$ python3 -q
>>> import numpy as np
>>> import numpy.linalg as la
>>> np.set_printoptions(precision=3, suppress=True, linewidth=140)
>>> tidy = lambda a: np.round(a, 3) + 0
>>> M = np.loadtxt("x.csv", delimiter=",")
>>> M
array([[1.   , 0.9  , 0.81 , 0.729],
       [0.9  , 1.   , 0.9  , 0.81 ],
       [0.81 , 0.9  , 1.   , 0.9  ],
       [0.729, 0.81 , 0.9  , 1.   ]])
>>> vals, evecs = la.eig(M)
>>> print(tidy(vals))
[3.527 0.31  0.102 0.061]
>>> tidy(np.sort(la.eigvals(M @ M)))
array([ 0.004,  0.01 ,  0.096, 12.437])
>>> print(tidy(M @ evecs[:, 0] - vals[0] * evecs[:, 0]))
[0. 0. 0. 0.]
>>> left, s, VT = la.svd(M)
>>> tidy(s)
array([3.527, 0.31 , 0.102, 0.061])
>>> np.argmax(s[:-1] / (s[1:] + 1e-6)) + 1
np.int64(1)
>>> other = left[:, :1] @ np.diag(s[:1]) @ VT[:1]
>>> tidy(np.abs(M - other).max())
np.float64(0.162)
>>> print(la.matrix_rank(other))
1
>>> tidy(other)
array([[0.838, 0.881, 0.881, 0.838],
       [0.881, 0.926, 0.926, 0.881],
       [0.881, 0.926, 0.926, 0.881],
       [0.838, 0.881, 0.881, 0.838]])
>>> print(tidy(la.norm(M - other, 2)), tidy(s[1]))
0.31 0.31
>>> A = np.array([[4.0, 0.0, 0.0, 0.0],
...     [0.0, 4.0, 0.0, 0.0],
...     [0.0, 0.0, 4.0, 3.0],
...     [0.0, 0.0, 3.0, 4.0]])
>>> # equal to its transpose
>>> vals, evecs = la.eig(A)
>>> tidy(np.prod(vals))
np.float64(112.0)
>>> tidy(np.sort(la.eigvals(A.T)))
array([1., 4., 4., 7.])
>>> tidy(vals)
array([7., 1., 4., 4.])
>>> q, evecs = la.qr(A[:, :2])[0], la.qr(A[:, 2:])[0]
>>> s = la.svd(q.T @ evecs, compute_uv=False)
>>> tidy(np.degrees(np.arccos(s.clip(0, 1))))
array([90., 90.])
>>> f = np.array([-1, -1, -1, -1])
>>> other = A + np.outer(f, np.eye(4)[0])
>>> print(la.matrix_rank(la.inv(other) - la.inv(A), tol=1e-8))
1
>>> proj = np.triu(np.array([[1, 0, 2, 2], [0, 2, 1, 1], [0, 1, 1, 0], [2, 2, 0, 0]]), 1) + np.eye(4)
>>> other = proj @ A @ la.inv(proj)
>>> proj @ A - A @ proj
array([[0., 0., 6., 6.],
       [0., 0., 3., 3.],
       [0., 0., 0., 0.],
       [0., 0., 0., 0.]])
>>> print(tidy(np.poly(other)))
[   1.  -16.   87. -184.  112.]
>>> np.trace(other), np.trace(A)
(np.float64(16.0), np.float64(16.0))
>>> L = la.cholesky(A)
>>> la.eigvalsh(A).min() > 0
np.True_
>>> tidy(L)
array([[2.   , 0.   , 0.   , 0.   ],
       [0.   , 2.   , 0.   , 0.   ],
       [0.   , 0.   , 2.   , 0.   ],
       [0.   , 0.   , 1.5  , 1.323]])
>>> tidy(np.diag(L) ** 2)
array([4.  , 4.  , 4.  , 1.75])
>>> E = np.load("a.npy")
>>> E
array([[0, 0, 1],
       [0, 0, 0],
       [1, 0, 0]])
>>> # symmetric, so the eigenvalues are real
>>> np.argsort(-la.norm(E, axis=0).round(6), kind="stable")[:3]
array([0, 2, 1])
>>> [round(float(x), 3) for x in la.svd(E, compute_uv=False)[:3]]
[1.0, 1.0, 0.0]
>>> proj = np.triu(np.array([[1, 0, 0], [3, 5, 1], [1, 2, 4]]), 1) + np.eye(3)
>>> other = proj @ E @ la.inv(proj)
>>> other
array([[0., 0., 1.],
       [1., 0., 0.],
       [1., 0., 0.]])
>>> print(np.trace(other), np.trace(E))
0.0 0
>>> la.matrix_rank(other)
np.int64(2)
>>> np.poly(E)
array([ 1.,  0., -1.,  0.])
>>> np.einsum("ij,ji->", E, E)
np.int64(2)
>>> tidy(la.eigvals(E).sum().real)
np.float64(0.0)
>>> tidy(la.det(E[::-1]))
np.float64(0.0)
>>> np.kron(np.eye(2, dtype=int), E)
array([[0, 0, 1, 0, 0, 0],
       [0, 0, 0, 0, 0, 0],
       [1, 0, 0, 0, 0, 0],
       [0, 0, 0, 0, 0, 1],
       [0, 0, 0, 0, 0, 0],
       [0, 0, 0, 1, 0, 0]])
>>> vals, evecs = la.eigh(E)
>>> print(tidy(la.eigvalsh(E @ E)))
[0. 1. 1.]
>>> tidy(evecs @ np.diag(vals) @ evecs.T)
array([[0., 0., 1.],
       [0., 0., 0.],
       [1., 0., 0.]])
>>> arr = np.load("case14.npy")
>>> print(arr)
[[-6 -1 -1]
 [ 3 15 -5]
 [-2  3 21]]
>>> np.einsum("ij,ji->", A, A)
np.float64(82.0)
>>> tidy(la.eigvals(A))
array([7., 1., 4., 4.])
>>> tidy(la.eigvals(A).sum().real)
np.float64(16.0)
>>> tidy(la.det(arr.T))
np.float64(-1966.0)
>>> f, g = arr[0], arr[2]
>>> f @ f
np.int64(38)
>>> f @ g
np.int64(-12)
>>> pr = (f @ g) / (f @ f) * f
>>> tidy(pr)
array([1.895, 0.316, 0.316])
>>> vec = np.array([-2, 0, -1])
>>> rhs = arr @ vec
>>> rhs
array([ 13,  -1, -17])
>>> tidy(la.solve(arr.T, arr[2]))
array([0., 0., 1.])
>>> tidy(la.solve(arr, rhs))
array([-2.,  0., -1.])
>>> [round(float(la.det(E[:i, :i])), 2) + 0 for i in range(1, 4)]
[0.0, 0.0, 0.0]
>>> mat = np.load("sample6.npy")
>>> mat
array([[0, 1, 1, 0],
       [1, 0, 1, 0],
       [1, 1, 0, 0],
       [0, 0, 0, 0]])
>>> # rows and columns are dependent
>>> r = la.matrix_rank(mat)
>>> print(r)
3
>>> null = la.svd(mat)[2][r:].T
>>> null @ null.T
array([[0., 0., 0., 0.],
       [0., 0., 0., 0.],
       [0., 0., 0., 0.],
       [0., 0., 0., 1.]])
>>> np.allclose(mat @ null, 0)
True
>>> (mat - mat.T) / 2
array([[0., 0., 0., 0.],
       [0., 0., 0., 0.],
       [0., 0., 0., 0.],
       [0., 0., 0., 0.]])
>>> print(tidy(la.det(mat)))
0.0
>>> mat @ mat
array([[2, 1, 1, 0],
       [1, 2, 1, 0],
       [1, 1, 2, 0],
       [0, 0, 0, 0]])
>>> np.allclose(mat @ mat.T, mat.T @ mat)
True
>>> np.allclose(mat, mat.T)
True
>>> (mat + mat.T) / 2
array([[0., 1., 1., 0.],
       [1., 0., 1., 0.],
       [1., 1., 0., 0.],
       [0., 0., 0., 0.]])
>>> np.trace(mat)
np.int64(0)
